% python3 -q
>>> import numpy as np
>>> import numpy.linalg as la
>>> np.set_printoptions(precision=3, suppress=True, linewidth=200, sign=" ")
>>> def tidy(a):
...     return np.round(a, 3) + 0
... 
>>> data = np.loadtxt("test11.csv", delimiter=",")
>>> print(data)
[[ 0.  0.  0.  2.  0.  0.]
 [ 0.  0.  0.  0.  0.  0.]
 [ 3.  0.  0.  0.  0.  0.]
 [ 0.  0.  1.  0.  0.  0.]
 [ 0.  0.  0.  0.  0.  2.]
 [ 0.  0.  0.  0.  3.  0.]]
>>> print(tidy(data @ la.pinv(data) @ data))
[[ 0.  0.  0.  2.  0.  0.]
 [ 0.  0.  0.  0.  0.  0.]
 [ 3.  0.  0.  0.  0.  0.]
 [ 0.  0.  1.  0.  0.  0.]
 [ 0.  0.  0.  0.  0.  2.]
 [ 0.  0.  0.  0.  3.  0.]]
>>> print(data @ data)
[[ 0.  0.  2.  0.  0.  0.]
 [ 0.  0.  0.  0.  0.  0.]
 [ 0.  0.  0.  6.  0.  0.]
 [ 3.  0.  0.  0.  0.  0.]
 [ 0.  0.  0.  0.  6.  0.]
 [ 0.  0.  0.  0.  0.  6.]]
>>> print(np.flatnonzero(la.matrix_power((data != 0) + (data.T != 0) + np.eye(6), 6)[1]))
[ 1]
>>> print((la.matrix_power((data != 0) + (data.T != 0) + np.eye(6), 6) > 0).astype(int))
[[ 1  0  1  1  0  0]
 [ 0  1  0  0  0  0]
 [ 1  0  1  1  0  0]
 [ 1  0  1  1  0  0]
 [ 0  0  0  0  1  1]
 [ 0  0  0  0  1  1]]
>>> print((data != 0).astype(int))
[[ 0  0  0  1  0  0]
 [ 0  0  0  0  0  0]
 [ 1  0  0  0  0  0]
 [ 0  0  1  0  0  0]
 [ 0  0  0  0  0  1]
 [ 0  0  0  0  1  0]]
>>> left, sig, VT = la.svd(data)
>>> print(np.argmax(sig[:-1] / (sig[1:] + 1e-6)) + 1)
5
>>> A2 = left[:, :5] @ np.diag(sig[:5]) @ VT[:5]
>>> print(tidy(la.norm(data - A2) / la.norm(data)))
0.0
>>> feats = np.load("sample17.npy")
>>> print(feats)
[[-1.   0.7  0.7]
 [ 1.   0.9  0. ]
 [-1.4 -0.2 -0.2]
 [ 0.9  0.  -0.7]
 [ 0.8 -0.1 -1.3]
 [-0.7  0.8 -1.5]
 [-1.2  1.7  1.7]
 [ 0.   1.  -0.5]
 [ 1.8 -1.6 -0.1]
 [ 0.9  0.5  0.8]
 [ 0.7  0.2  1.4]
 [ 2.  -0.5  0.9]
 [ 1.2 -0.3  0.8]
 [-0.9  1.  -0.3]
 [-4.  -5.5  5. ]
 [ 0.   0.6  1.5]
 [ 1.3  1.2  1.1]
 [-0.4 -0.9 -0.5]
 [-0.6  0.2  0.7]
 [ 0.4  1.2 -0.3]
 [ 1.2  0.2  0.6]
 [-0.9 -1.4 -3. ]
 [-1.2  0.   1.4]
 [-1.9 -0.6  0.9]
 [-0.9  0.7  2.8]]
>>> D = la.norm(feats[:, None] - feats[None], axis=-1)
>>> print(la.matrix_rank(D ** 2))
5
>>> print(tidy(D[:5, :5]))
[[ 0.     2.128  1.334  2.462  2.807]
 [ 2.128  0.     2.648  1.145  1.652]
 [ 1.334  2.648  0.     2.362  2.462]
 [ 2.462  1.145  2.362  0.     0.616]
 [ 2.807  1.652  2.462  0.616  0.   ]]
>>> print(np.unravel_index(D.round(6).argmax(), D.shape))
(np.int64(5), np.int64(14))
>>> print(D.mean(axis=1).argmax())
14
>>> print(np.flatnonzero(D[1] < D.mean() / 2))
[  1   3   7   9  16  19  20]
